$ python3 -q
>>> import numpy as np
>>> import numpy.linalg as la
>>> np.set_printoptions(precision=2, suppress=True, linewidth=100, floatmode="fixed")
>>> J = np.loadtxt("layer19.csv", delimiter=",")
>>> J
array([[ 5.00,  9.00,  5.00,  2.00,  3.00,  6.00],
       [ 4.00,  4.00,  7.00,  5.00,  5.00,  8.00],
       [11.00, 11.00,  7.00, 10.00, 10.00, 11.00],
       [ 7.00,  7.00,  0.00,  5.00,  5.00,  3.00],
       [ 4.00,  4.00,  7.00,  5.00,  5.00,  8.00],
       [ 4.00,  5.00,  0.00,  0.00,  3.00,  3.00],
       [ 4.00,  0.00,  2.00,  5.00,  1.00,  0.00],
       [ 7.00,  7.00,  0.00,  5.00,  5.00,  3.00],
       [ 3.00,  0.00,  2.00,  3.00,  5.00,  5.00],
       [ 6.00,  5.00,  2.00,  7.00,  3.00,  5.00],
       [ 5.00,  4.00,  7.00,  7.00,  1.00,  3.00],
       [ 0.00,  0.00,  0.00,  0.00,  0.00,  0.00],
       [ 3.00,  2.00,  0.00,  5.00,  2.00,  0.00],
       [ 3.00,  2.00,  0.00,  5.00,  2.00,  0.00],
       [ 3.00,  0.00,  2.00,  3.00,  5.00,  5.00],
       [ 3.00,  2.00,  0.00,  5.00,  2.00,  0.00],
       [ 0.00,  0.00,  0.00,  0.00,  0.00,  0.00],
       [ 0.00,  0.00,  0.00,  0.00,  0.00,  0.00],
       [ 3.00,  3.00,  2.00,  2.00,  1.00,  5.00]])
>>> # rows 1 and 4 are equal
>>> Xc = J - J.mean(axis=0)
>>> left, s, VT = la.svd(Xc, full_matrices=False)
>>> la.matrix_rank(Xc)
np.int64(6)
>>> print(np.round((s ** 2).sum() ** 2 / (s ** 4).sum(), 2))
1.94
>>> np.round(Xc.mean(axis=0), 2) + 0
array([0.00, 0.00, 0.00, 0.00, 0.00, 0.00])
>>> s ** 2 / (s ** 2).sum()
array([0.70, 0.14, 0.09, 0.06, 0.01, 0.01])
>>> VT[0] * np.sign(VT[0, np.abs(VT[0]).argmax()])
array([0.40, 0.47, 0.35, 0.34, 0.37, 0.49])
>>> np.searchsorted(np.cumsum(s ** 2) / (s ** 2).sum(), 0.9) + 1
np.int64(3)
>>> Xc = J - J.mean(axis=0)
>>> vecs = la.svd(Xc)[2][:1]
>>> out = Xc - Xc @ vecs.T @ vecs
>>> np.cov(Xc @ vecs.T, rowvar=False)
array(35.44)
>>> (Xc @ vecs.T).std(axis=0)
array([5.79])
>>> print(np.round(la.norm(out) / la.norm(Xc), 2))
0.55
>>> out.std(axis=0)
array([1.09, 1.71, 1.87, 1.81, 1.24, 1.51])
>>> D = la.norm(J[:, None] - J[None], axis=-1)
>>> D.shape
(19, 19)
>>> W2 = J[[5, 17]].astype(float)
>>> for _ in range(6):
...     z = la.norm(J[:, None] - W2, axis=-1).argmin(axis=1)
...     W2 = np.array([J[z == j].mean(axis=0) for j in range(2)])
... 
>>> z
array([0, 0, 0, 0, 0, 0, 1, 0, 0, 0, 0, 1, 1, 1, 0, 1, 1, 1, 0])
>>> np.abs(W2[1] - W2[0]).argmax()
np.int64(5)
>>> print(W2)
[[5.17 4.92 3.42 4.50 4.25 5.42]
 [1.86 0.86 0.29 2.86 1.00 0.00]]
>>> np.bincount(z)
array([12,  7])
>>> z = J[:, 1] > np.median(J[:, 1])
>>> f = J[z].mean(axis=0) - J[~z].mean(axis=0)
>>> f
array([3.69, 5.32, 3.09, 2.31, 2.64, 4.06])
>>> ((J - J.mean(axis=0)) @ f > 0).astype(int)
array([1, 1, 1, 1, 1, 0, 0, 1, 0, 1, 1, 0, 0, 0, 0, 0, 0, 0, 0])
>>> z.astype(int)
array([1, 1, 1, 1, 1, 1, 0, 1, 0, 1, 1, 0, 0, 0, 0, 0, 0, 0, 0])
